$ ipython --no-banner

In [1]: import numpy as np

In [2]: np.set_printoptions(precision=2, suppress=True, linewidth=120, sign=" ")

In [3]: arr = np.array([[-8.9, 5.0, 9.0, -7.0],
   ...:     [-5.0, 0.1, -8.0, 8.0],
   ...:     [-6.0, -8.0, -5.9, -5.0],
   ...:     [-9.0, 5.0, 9.0, -6.9]])

In [4]: print(arr)
[[-8.9  5.   9.  -7. ]
 [-5.   0.1 -8.   8. ]
 [-6.  -8.  -5.9 -5. ]
 [-9.   5.   9.  -6.9]]

In [5]: theta = np.radians(90)

In [6]: Rm = np.eye(4)

In [7]: Rm[0, 0] = Rm[3, 3] = np.cos(theta)

In [8]: Rm[0, 3], Rm[3, 0] = -np.sin(theta), np.sin(theta)

In [9]: print(Rm.round(2) + 0)
[[ 0.  0.  0. -1.]
 [ 0.  1.  0.  0.]
 [ 0.  0.  1.  0.]
 [ 1.  0.  0.  0.]]

In [10]: A2 = arr @ Rm.T

In [11]: print(np.allclose(np.linalg.norm(arr, axis=1), np.linalg.norm(A2, axis=1)))
True

In [12]: print(round(float(np.linalg.det(Rm)), 2), np.trace(Rm))
1.0 2.0

In [13]: print(np.abs(A2 - arr).max(axis=0))
[ 15.9   0.    0.   13. ]

In [14]: print(np.allclose(arr @ arr.T, A2 @ A2.T))
True

In [15]: left, sig, VT = np.linalg.svd(arr, full_matrices=False)

In [16]: print(np.allclose(left * sig @ VT, arr))
True

In [17]: print(sig)
[ 22.54  13.27   9.88   0.05]

In [18]: print((sig > 1e-8).sum())
4

In [19]: print(round(float(np.linalg.norm(arr, 1)), 2), round(np.linalg.norm(arr, np.inf), 2))
31.9 29.9

In [20]: print(round(float(np.linalg.norm(arr[3] - arr[1])), 2))
23.47

In [21]: print(round(float(np.linalg.norm(arr[3], 1)), 2), round(float(np.linalg.norm(arr[3], np.inf)), 2))
29.9 9.0

In [22]: print(np.linalg.norm(arr, axis=1).argmax())
3

In [23]: x = np.array([0, -1, -3, 0])

In [24]: print((arr * x).sum(axis=1))
[-32.   23.9  25.7 -32. ]

In [25]: print(np.sign((arr @ x).round(6)))
[-1.  1.  1. -1.]

In [26]: print(np.einsum("ij,j->i", arr, x))
[-32.   23.9  25.7 -32. ]

In [27]: print(arr @ (2 * x))
[-64.   47.8  51.4 -64. ]

In [28]: print(arr @ x)
[-32.   23.9  25.7 -32. ]

In [29]: print(np.linalg.norm(arr @ x) <= np.linalg.norm(arr, 2) * np.linalg.norm(x) + 1e-9)
True

In [30]: print(arr @ np.ones(4))
[ -1.9  -4.9 -24.9  -1.9]

In [31]: x = np.array([-2, -1, 2, -1])

In [32]: target = arr @ x

In [33]: coef, lr = np.zeros(4), 1 / np.linalg.norm(arr, 2) ** 2

In [34]: for i in range(3):
    ...:     coef -= lr * arr.T @ (arr @ coef - target)
    ...:     if i % 1 == 0: print(i, round(np.linalg.norm(arr @ coef - target), 2))
    ...: 
0 10.9
1 7.32
2 4.97

In [35]: print(coef)
[-1.62  0.27  1.21 -1.57]

In [36]: print(round(float(np.linalg.cond(arr)), 2))
493.38

In [37]: m1 = np.array([[0, 1, 0, 1, 0, 1],
    ...:     [1, 1, 1, 1, 1, 1],
    ...:     [1, -3, 1, -3, 1, -3],
    ...:     [0, 1, 0, 1, 0, 1],
    ...:     [1, 1, 1, 1, 1, 1],
    ...:     [1, -3, 1, -3, 1, -3]])

In [38]: x = np.array([4, -2, -3, -2, 1, -2])

In [39]: a = np.maximum(m1 @ x, 0)

In [40]: print(a)
[  0   0  20   0   0  20]

In [41]: print(np.maximum(m1 @ (3 * x), 0))
[  0   0  60   0   0  60]

In [42]: print(m1.T @ a)
[  40 -120   40 -120   40 -120]

In [43]: print(np.maximum(m1 @ x, 0) - np.maximum(-m1 @ x, 0))
[-6 -4 20 -6 -4 20]

In [44]: print(m1.reshape(2, -1))
[[ 0  1  0  1  0  1  1  1  1  1  1  1  1 -3  1 -3  1 -3]
 [ 0  1  0  1  0  1  1  1  1  1  1  1  1 -3  1 -3  1 -3]]

In [45]: print(m1.ravel(order="F"))
[ 0  1  1  0  1  1  1  1 -3  1  1 -3  0  1  1  0  1  1  1  1 -3  1  1 -3  0  1  1  0  1  1  1  1 -3  1  1 -3]

In [46]: print(m1.reshape(-1, 2))
[[ 0  1]
 [ 0  1]
 [ 0  1]
 [ 1  1]
 [ 1  1]
 [ 1  1]
 [ 1 -3]
 [ 1 -3]
 [ 1 -3]
 [ 0  1]
 [ 0  1]
 [ 0  1]
 [ 1  1]
 [ 1  1]
 [ 1  1]
 [ 1 -3]
 [ 1 -3]
 [ 1 -3]]

In [47]: t3 = m1.reshape(6, 2, -1)

In [48]: print(np.einsum("ihd,jhd->hij", t3, t3).shape)
(2, 6, 6)

In [49]: print(np.round(m1 @ np.linalg.pinv(m1) @ m1, 2) + 0)
[[ 0.  1.  0.  1.  0.  1.]
 [ 1.  1.  1.  1.  1.  1.]
 [ 1. -3.  1. -3.  1. -3.]
 [ 0.  1.  0.  1.  0.  1.]
 [ 1.  1.  1.  1.  1.  1.]
 [ 1. -3.  1. -3.  1. -3.]]

In [50]: print(np.abs(np.diag(np.linalg.qr(m1)[1])) > 1e-9)
[ True  True False False False False]

In [51]: print(np.allclose(m1[:-1].T @ np.linalg.lstsq(m1[:-1].T, m1[-1])[0], m1[-1]))
True

In [52]: print(np.unique(m1.round(6), axis=0).shape)
(3, 6)

In [53]: mat = np.load("a.npy")

In [54]: print(mat)
[[ 1 -2  4]
 [ 1 -1  1]
 [ 1  0  0]
 [ 1  1  1]]

In [55]: f, v = mat[1], mat[3]

In [56]: print(f @ v)
1

In [57]: print(f @ f)
3

In [58]: p = (f @ v) / (f @ f) * f

In [59]: print(p)
[ 0.33 -0.33  0.33]

In [60]: print(round(float(np.linalg.norm(f + v) ** 2 + np.linalg.norm(f - v) ** 2), 2))
12.0

In [61]: x = np.array([1, 3, 0])

In [62]: a = np.maximum(mat @ x, 0)

In [63]: print(np.tanh(mat @ x))
[-1.   -0.96  0.76  1.  ]

In [64]: print(mat * (a > 1e-9)[:, None])
[[ 0  0  0]
 [ 0  0  0]
 [ 1  0  0]
 [ 1  1  1]]

In [65]: print(np.maximum(mat @ x, 0) - np.maximum(-mat @ x, 0))
[-5 -2  1  4]

In [66]: F = np.load("mat.npy")

In [67]: print(F)
[[  0 -16  -8]
 [  0   8   4]
 [  0 -10  -5]
 [  0  14   7]]

In [68]: left, sig, VT = np.linalg.svd(F)

In [69]: print(np.argmax(sig[:-1] / (sig[1:] + 1e-6)) + 1)
1

In [70]: print(sig.round(2) + 0)
[ 27.75   0.     0.  ]

In [71]: A2 = left[:, :1] @ np.diag(sig[:1]) @ VT[:1]

In [72]: print(A2)
[[  0. -16.  -8.]
 [  0.   8.   4.]
 [  0. -10.  -5.]
 [  0.  14.   7.]]

In [73]: print(round(np.abs(F - A2).max(), 2))
0.0

In [74]: print(np.round(np.linalg.norm(F - A2) / np.linalg.norm(F), 2))
0.0

In [75]: print(np.linalg.matrix_rank(A2))
1
